>>> import numpy as np
>>> import numpy.linalg as la
>>> np.set_printoptions(suppress=True, linewidth=200)
>>> rd = lambda a: np.round(a, 1) + 0
>>> f = np.array([2, -1, 5, 7, 4, -9]) + 0.5
>>> X = np.outer(f, f) / (f @ f)
>>> rd(X)
array([[ 0. ,  0. ,  0.1,  0.1,  0.1, -0.1],
       [ 0. ,  0. ,  0. ,  0. ,  0. ,  0. ],
       [ 0.1,  0. ,  0.2,  0.2,  0.1, -0.3],
       [ 0.1,  0. ,  0.2,  0.3,  0.2, -0.3],
       [ 0.1,  0. ,  0.1,  0.2,  0.1, -0.2],
       [-0.1,  0. , -0.3, -0.3, -0.2,  0.4]])
>>> x0 = np.array([3, 3, 0, 0, 1, 1])
>>> rd(np.eye(6) - X)
array([[ 1. ,  0. , -0.1, -0.1, -0.1,  0.1],
       [ 0. ,  1. ,  0. ,  0. ,  0. ,  0. ],
       [-0.1,  0. ,  0.8, -0.2, -0.1,  0.3],
       [-0.1,  0. , -0.2,  0.7, -0.2,  0.3],
       [-0.1,  0. , -0.1, -0.2,  0.9,  0.2],
       [ 0.1,  0. ,  0.3,  0.3,  0.2,  0.6]])
>>> rd(X @ la.pinv(X) @ X)
array([[ 0. ,  0. ,  0.1,  0.1,  0.1, -0.1],
       [ 0. ,  0. ,  0. ,  0. ,  0. ,  0. ],
       [ 0.1,  0. ,  0.2,  0.2,  0.1, -0.3],
       [ 0.1,  0. ,  0.2,  0.3,  0.2, -0.3],
       [ 0.1,  0. ,  0.1,  0.2,  0.1, -0.2],
       [-0.1,  0. , -0.3, -0.3, -0.2,  0.4]])
>>> np.allclose(X[:-1].T @ la.lstsq(X[:-1].T, X[-1])[0], X[-1])
True
>>> rd(np.trace(la.pinv(X) @ X))
np.float64(1.0)
>>> ev, vecs = la.eigh(X)
>>> x0 = np.array([2, -1, 2, -1, -2, -1])
>>> rd(vecs * np.maximum(ev, 0) @ vecs.T)
array([[ 0. ,  0. ,  0.1,  0.1,  0.1, -0.1],
       [ 0. ,  0. ,  0. ,  0. ,  0. ,  0. ],
       [ 0.1,  0. ,  0.2,  0.2,  0.1, -0.3],
       [ 0.1,  0. ,  0.2,  0.3,  0.2, -0.3],
       [ 0.1,  0. ,  0.1,  0.2,  0.1, -0.2],
       [-0.1,  0. , -0.3, -0.3, -0.2,  0.4]])
>>> Uu, s, Vh = la.svd(X)
>>> vecs = Vh[:(s > 1e-8).sum()]
>>> rng = np.random.default_rng(5)
>>> x0 = X[4] + 4 * X[2] + rng.integers(2) * np.eye(6)[0]
>>> rd(x0)
array([ 1.4, -0.1,  0.8,  1.1,  0.6, -1.2])
>>> la.matrix_rank(np.vstack([X, x0]))
np.int64(2)
>>> rd(np.diag(vecs.T @ vecs))
array([0. , 0. , 0.2, 0.3, 0.1, 0.4])
>>> rd(la.norm(x0 - vecs.T @ vecs @ x0))
np.float64(1.0)
>>> rd(la.det(X))
np.float64(0.0)
>>> assert X == X.T
Traceback (most recent call last):
  File "<python-input-24>", line 1, in <module>
    assert X == X.T
           ^^^^^^^^
ValueError: The truth value of an array with more than one element is ambiguous. Use a.any() or a.all()
>>> rd((X + X.T) / 2)
array([[ 0. ,  0. ,  0.1,  0.1,  0.1, -0.1],
       [ 0. ,  0. ,  0. ,  0. ,  0. ,  0. ],
       [ 0.1,  0. ,  0.2,  0.2,  0.1, -0.3],
       [ 0.1,  0. ,  0.2,  0.3,  0.2, -0.3],
       [ 0.1,  0. ,  0.1,  0.2,  0.1, -0.2],
       [-0.1,  0. , -0.3, -0.3, -0.2,  0.4]])
>>> np.trace(X)
np.float64(1.0)
>>> np.allclose(X @ X.T, X.T @ X)
True
>>> rd(la.matrix_power(X, 2))
array([[ 0. ,  0. ,  0.1,  0.1,  0.1, -0.1],
       [ 0. ,  0. ,  0. ,  0. ,  0. ,  0. ],
       [ 0.1,  0. ,  0.2,  0.2,  0.1, -0.3],
       [ 0.1,  0. ,  0.2,  0.3,  0.2, -0.3],
       [ 0.1,  0. ,  0.1,  0.2,  0.1, -0.2],
       [-0.1,  0. , -0.3, -0.3, -0.2,  0.4]])
>>> W0 = np.load("m.npy")
>>> W0
array([[ 1, -1,  0, -2,  2, -2,  0],
       [-1,  5,  4,  2,  2,  0, -2],
       [ 0,  4,  4,  0,  4, -2, -2],
       [-2,  2,  0,  4, -4,  4,  0],
       [ 2,  2,  4, -4,  8, -6, -2],
       [-2,  0, -2,  4, -6,  5,  1],
       [ 0, -2, -2,  0, -2,  1,  1]])
>>> A2 = W0 + rng.integers(-2, 3, (7, 2)) @ rng.integers(-2, 3, (2, 7))
>>> A2
array([[ -5,  -3,  -2,  -6,   8, -10,   6],
       [ -5,   1,   0,  -2,   6,  -4,   0],
       [  1,   3,   3,   0,   3,   0,  -4],
       [  2,   2,   0,   6,  -8,  10,  -5],
       [  5,   7,   9,   0,   5,  -4,  -2],
       [  0,   2,   0,   6,  -8,   7,   0],
       [ -2,   0,   0,   0,   0,  -3,   5]])
>>> la.matrix_rank(A2 - W0, tol=1e-8)
np.int64(2)
>>> A2 - W0
array([[-6, -2, -2, -4,  6, -8,  6],
       [-4, -4, -4, -4,  4, -4,  2],
       [ 1, -1, -1,  0, -1,  2, -2],
       [ 4,  0,  0,  2, -4,  6, -5],
       [ 3,  5,  5,  4, -3,  2,  0],
       [ 2,  2,  2,  2, -2,  2, -1],
       [-2,  2,  2,  0,  2, -4,  4]])
>>> rd(la.svd(A2 - W0, compute_uv=False))
array([21.5, 10.1,  0. ,  0. ,  0. ,  0. ,  0. ])
>>> rk = la.matrix_rank(X)
>>> rk
np.int64(1)
>>> null = la.svd(X)[2][rk:].T
>>> la.matrix_rank(X.T @ X), la.matrix_rank(X @ X.T)
(np.int64(1), np.int64(1))
>>> [int(la.matrix_rank(X[:i])) for i in range(1, len(X) + 1)]
[1, 1, 1, 1, 1, 1]
>>> rd(null @ null.T)
array([[ 1. ,  0. , -0.1, -0.1, -0.1,  0.1],
       [ 0. ,  1. ,  0. ,  0. ,  0. ,  0. ],
       [-0.1,  0. ,  0.8, -0.2, -0.1,  0.3],
       [-0.1,  0. , -0.2,  0.7, -0.2,  0.3],
       [-0.1,  0. , -0.1, -0.2,  0.9,  0.2],
       [ 0.1,  0. ,  0.3,  0.3,  0.2,  0.6]])
>>> null.shape
(6, 5)
>>> [int(la.matrix_rank(X[:, :j + 1])) for j in range(6)]
[1, 1, 1, 1, 1, 1]
>>> ev, vecs = la.eigh(W0)
>>> np.abs(vecs[:, -1]).round(6).argmax()
np.int64(4)
>>> rd(la.eigvalsh(W0 @ W0))
array([  0.,   0.,   0.,   0.,   0., 100., 324.])
>>> rd(vecs.T @ vecs)
array([[1., 0., 0., 0., 0., 0., 0.],
       [0., 1., 0., 0., 0., 0., 0.],
       [0., 0., 1., 0., 0., 0., 0.],
       [0., 0., 0., 1., 0., 0., 0.],
       [0., 0., 0., 0., 1., 0., 0.],
       [0., 0., 0., 0., 0., 1., 0.],
       [0., 0., 0., 0., 0., 0., 1.]])
>>> rd(la.eigvalsh(W0 + -2 * np.eye(7)))
array([-2., -2., -2., -2., -2.,  8., 16.])
>>> rd(la.svd(W0, compute_uv=False))
array([18., 10.,  0.,  0.,  0.,  0.,  0.])
>>> ev, vecs = la.eigh(W0)
>>> x0 = np.array([1, 2, 1, 1, 2, 0, 1])
>>> (np.sign(vecs[:, -1].round(6)) == np.sign(vecs[0, -1].round(6))).astype(int)
array([1, 1, 1, 0, 1, 0, 0])
>>> rd(vecs * np.maximum(ev, 0) @ vecs.T)
array([[ 1., -1.,  0., -2.,  2., -2.,  0.],
       [-1.,  5.,  4.,  2.,  2.,  0., -2.],
       [ 0.,  4.,  4.,  0.,  4., -2., -2.],
       [-2.,  2.,  0.,  4., -4.,  4.,  0.],
       [ 2.,  2.,  4., -4.,  8., -6., -2.],
       [-2.,  0., -2.,  4., -6.,  5.,  1.],
       [ 0., -2., -2.,  0., -2.,  1.,  1.]])
>>> rd(la.eigvalsh(W0[1:, 1:]))
array([ 0. ,  0. ,  0. ,  0. ,  9.5, 17.5])
>>> arr = np.loadtxt("block6.csv", delimiter=",")
>>> arr
array([[-2., -3., -3., -3., -3.],
       [-3., -2., -3., -3., -3.],
       [-3., -3., -2., -3., -3.],
       [-3., -3., -3., -2., -3.],
       [-3., -3., -3., -3., -2.]])
>>> # equal to its transpose
>>> ev, vecs = la.eigh(arr)
>>> x0 = np.array([-3, 3, -3, -2, -3])
>>> x0 @ arr @ x0 / (x0 @ x0), rd(ev[0]), rd(ev[-1])
(np.float64(-3.8), np.float64(-14.0), np.float64(1.0))
>>> rd(vecs * np.maximum(ev, 0) @ vecs.T)
array([[ 0.8, -0.2, -0.2, -0.2, -0.2],
       [-0.2,  0.8, -0.2, -0.2, -0.2],
       [-0.2, -0.2,  0.8, -0.2, -0.2],
       [-0.2, -0.2, -0.2,  0.8, -0.2],
       [-0.2, -0.2, -0.2, -0.2,  0.8]])
>>> mat = np.arange(42).reshape(6, 7) + 3
>>> mat
array([[ 3,  4,  5,  6,  7,  8,  9],
       [10, 11, 12, 13, 14, 15, 16],
       [17, 18, 19, 20, 21, 22, 23],
       [24, 25, 26, 27, 28, 29, 30],
       [31, 32, 33, 34, 35, 36, 37],
       [38, 39, 40, 41, 42, 43, 44]])
>>> Uu, s, Vh = la.svd(mat)
>>> vecs = Vh[:(s > 1e-8).sum()]
>>> x0 = mat[0] + 2 * mat[3] + rng.integers(2) * np.eye(7)[4]
>>> x0
array([51., 54., 57., 60., 64., 66., 69.])
>>> la.matrix_rank(np.vstack([mat, x0]))
np.int64(3)
>>> np.allclose(vecs.T @ vecs @ x0, x0)
False
>>> rd(np.diag(vecs.T @ vecs))
array([0.5, 0.3, 0.2, 0.1, 0.2, 0.3, 0.5])
>>> rd(la.norm(x0 - vecs.T @ vecs @ x0))
np.float64(0.9)
